$ python3 -q
>>> import numpy as np
>>> np.set_printoptions(precision=3, suppress=True, linewidth=140, floatmode="fixed")
>>> sv = 20 * 0.5 ** np.arange(4)
>>> O, _ = np.linalg.qr(np.array([[-0.4, 2.3, 0.5, -0.3],
...     [-1.8, -1.3, 0.6, -1.1],
...     [-0.7, 0.6, -1.2, 0.1],
...     [0.6, 1.1, -0.6, 0.1]]))
>>> rng = np.random.default_rng(820487)
>>> m1 = rng.normal(size=(20, 4)) * sv @ O
>>> m1
array([[  2.463,   0.543,  -0.898,  -2.392],
       [ -0.206,  14.866,  23.733,   1.762],
       [  9.556,  -3.042,  -0.450,   0.652],
       [  0.970, -26.998, -10.494,   3.554],
       [  8.585,   7.849,   4.024,  -3.280],
       [ -5.760,  12.559,   8.913,   0.991],
       [  0.025, -22.794, -12.576,   1.971],
       [  4.218, -17.998, -13.406,   0.586],
       [  0.647, -15.808,  -1.369,   0.800],
       [ -3.484,  -9.518,  -1.302,   7.416],
       [-20.067,  37.051,  17.633,  -1.161],
       [ 16.695,   4.371,   3.505,  -4.585],
       [  1.342, -15.388,   0.165,   0.328],
       [ -2.295,   2.379,   1.008,  -2.440],
       [ -3.351,  11.946,  10.268,  -1.853],
       [-13.491,  -5.039,   4.070,  11.496],
       [  7.035, -24.615, -16.196,   4.782],
       [  3.073,  -2.703,   3.779,  -0.510],
       [  5.335, -18.329,  -7.787,  -1.261],
       [-10.503,   6.097,   9.202,   1.472]])
>>> C = m1[[4, 3]].astype(float)
>>> for _ in range(6):
...     idx = np.linalg.norm(m1[:, None] - C, axis=-1).argmin(axis=1)
...     C = np.array([m1[idx == j].mean(axis=0) for j in range(2)])
... 
>>> idx
array([0, 0, 0, 1, 0, 0, 1, 1, 1, 1, 0, 0, 1, 0, 0, 0, 1, 0, 1, 0])
>>> np.bincount(idx)
array([12,  8])
>>> C[1] - C[0]
array([  3.286, -26.171, -14.936,   2.259])
>>> D = np.linalg.norm(m1[:, None] - m1[None], axis=-1)
>>> np.unravel_index(D.round(6).argmax(), D.shape)
(np.int64(10), np.int64(16))
>>> print(D.shape)
(20, 20)
>>> (D + 1e9 * np.eye(20)).round(6).argmin(axis=1)
array([13, 14, 17,  6, 11, 14,  3, 18, 12,  8,  5,  4,  8,  0,  5,  9,  6,  0,  7,  5])
>>> D[1].round(6).argsort(kind="stable")[:4]
array([ 1, 14,  5, 19])
>>> np.round(np.linalg.norm(m1, "nuc"), 3)
np.float64(148.885)
>>> np.round(m1[17] @ m1[3], 3)
np.float64(34.477)
>>> np.round(np.linalg.norm(m1[17] - m1[3]), 3)
np.float64(28.546)
>>> round(np.linalg.norm(m1[17], 1), 3), np.round(np.linalg.norm(m1[17], np.inf), 3)
(np.float64(10.065), np.float64(3.779))
>>> B = m1 + rng.integers(-2, 3, (20, 1)) @ rng.integers(-2, 3, (1, 4))
>>> print(B)
[[  6.463   0.543   1.102   1.608]
 [  3.794  14.866  25.733   5.762]
 [  9.556  -3.042  -0.450   0.652]
 [  2.970 -26.998  -9.494   5.554]
 [ 12.585   7.849   6.024   0.720]
 [ -1.760  12.559  10.913   4.991]
 [ -1.975 -22.794 -13.576  -0.029]
 [  8.218 -17.998 -11.406   4.586]
 [ -1.353 -15.808  -2.369  -1.200]
 [ -3.484  -9.518  -1.302   7.416]
 [-20.067  37.051  17.633  -1.161]
 [ 16.695   4.371   3.505  -4.585]
 [  3.342 -15.388   1.165   2.328]
 [ -6.295   2.379  -0.992  -6.440]
 [  0.649  11.946  12.268   2.147]
 [ -9.491  -5.039   6.070  15.496]
 [  7.035 -24.615 -16.196   4.782]
 [  1.073  -2.703   2.779  -2.510]
 [  5.335 -18.329  -7.787  -1.261]
 [ -8.503   6.097  10.202   3.472]]
>>> np.abs(B - m1).sum(axis=1)
array([10.000, 10.000,  0.000,  5.000, 10.000, 10.000,  5.000, 10.000,  5.000,  0.000,  0.000,  0.000,  5.000, 10.000, 10.000, 10.000,
        0.000,  5.000,  0.000,  5.000])
>>> np.linalg.matrix_rank(B - m1, tol=1e-8)
np.int64(1)
>>> print(np.round(np.linalg.svd(B - m1, compute_uv=False), 3) + 0)
[18.493  0.000  0.000  0.000]
>>> print(B - m1)
[[ 4.000  0.000  2.000  4.000]
 [ 4.000  0.000  2.000  4.000]
 [ 0.000  0.000  0.000  0.000]
 [ 2.000  0.000  1.000  2.000]
 [ 4.000  0.000  2.000  4.000]
 [ 4.000  0.000  2.000  4.000]
 [-2.000  0.000 -1.000 -2.000]
 [ 4.000  0.000  2.000  4.000]
 [-2.000  0.000 -1.000 -2.000]
 [ 0.000  0.000  0.000  0.000]
 [ 0.000  0.000  0.000  0.000]
 [ 0.000  0.000  0.000  0.000]
 [ 2.000  0.000  1.000  2.000]
 [-4.000  0.000 -2.000 -4.000]
 [ 4.000  0.000  2.000  4.000]
 [ 4.000  0.000  2.000  4.000]
 [ 0.000  0.000  0.000  0.000]
 [-2.000  0.000 -1.000 -2.000]
 [ 0.000  0.000  0.000  0.000]
 [ 2.000  0.000  1.000  2.000]]
